$ python -q
>>> import numpy as np
>>> np.set_printoptions(precision=1, suppress=True, linewidth=200, sign=" ")
>>> X = np.load("x.npy")
>>> print(X)
[[ 10  11]
 [  3   4]]
>>> Uu, s, Vh = np.linalg.svd(X)
>>> print(np.argmax(s[:-1] / (s[1:] + 1e-6)) + 1)
1
>>> print(s)
[ 15.7   0.4]
>>> out = Uu[:, :1] @ np.diag(s[:1]) @ Vh[:1]
>>> print(np.linalg.matrix_rank(X, rtol=0.05))
1
>>> print(np.linalg.matrix_rank(out))
1
>>> print(out)
[[  9.9  11.1]
 [  3.3   3.7]]
>>> evals, V = np.linalg.eig(X)
>>> print(np.sort(np.linalg.eigvals(X.T)))
[  0.5  13.5]
>>> print(X @ V[:, 0] - evals[0] * V[:, 0])
[ 0.  0.]
>>> print(round(float(np.linalg.norm(X, 2) / np.linalg.norm(X)), 1))
1.0
>>> print([round(float(x), 1) for x in np.linalg.svd(X, compute_uv=False)[:3]])
[15.7, 0.4]
>>> print(np.linalg.matrix_rank(X, rtol=0.1))
1
>>> print(round(np.log10(np.linalg.cond(X))))
2
>>> print(round(float(np.linalg.det(X.T)), 1))
7.0
>>> print(round(float(np.linalg.det(2 * X)), 1), round(np.linalg.det(X), 1))
28.0 7.0
>>> basis = 3 * np.array([[0.2, 0.6, 1.5], [-2.3, 0.6, 0.3], [-0.8, 1.0, 1.2]])
>>> rng = np.random.default_rng(8022)
>>> labels = rng.integers(0, 3, 20)
>>> M = basis[labels] + rng.normal(size=(20, 3))
>>> print(M)
[[-1.6  4.8  1.3]
 [ 1.5  1.5  4.5]
 [-7.1  3.1 -0.1]
 [-2.   4.   2.4]
 [-7.5  2.5 -0.9]
 [-2.6  2.8  4.6]
 [-5.1  3.   1.3]
 [-0.5  1.6  5.5]
 [-0.5  1.6  3.2]
 [-6.2  2.6  1.6]
 [ 1.4  4.3  3.1]
 [-6.1  0.2  0.3]
 [ 2.4  1.6  5.6]
 [-6.8  0.6 -0.1]
 [-4.7  2.1  0.5]
 [-1.8  1.6  3.8]
 [ 2.3  1.4  3. ]
 [-6.6  2.  -0.8]
 [-3.3  2.3  4.7]
 [-8.3  1.4  1.6]]
>>> out = X / np.linalg.norm(X, axis=1, keepdims=True)
>>> gram = out @ out.T
>>> print(round(np.degrees(np.arccos(np.clip(gram[1, 0], -1, 1))), 1))
5.4
>>> print(np.linalg.norm(out, axis=1))
[ 1.  1.]
>>> print(gram)
[[ 1.  1.]
 [ 1.  1.]]
>>> print(np.argwhere(np.triu(np.abs(gram) > 0.95, 1)))
[[ 0  1]]
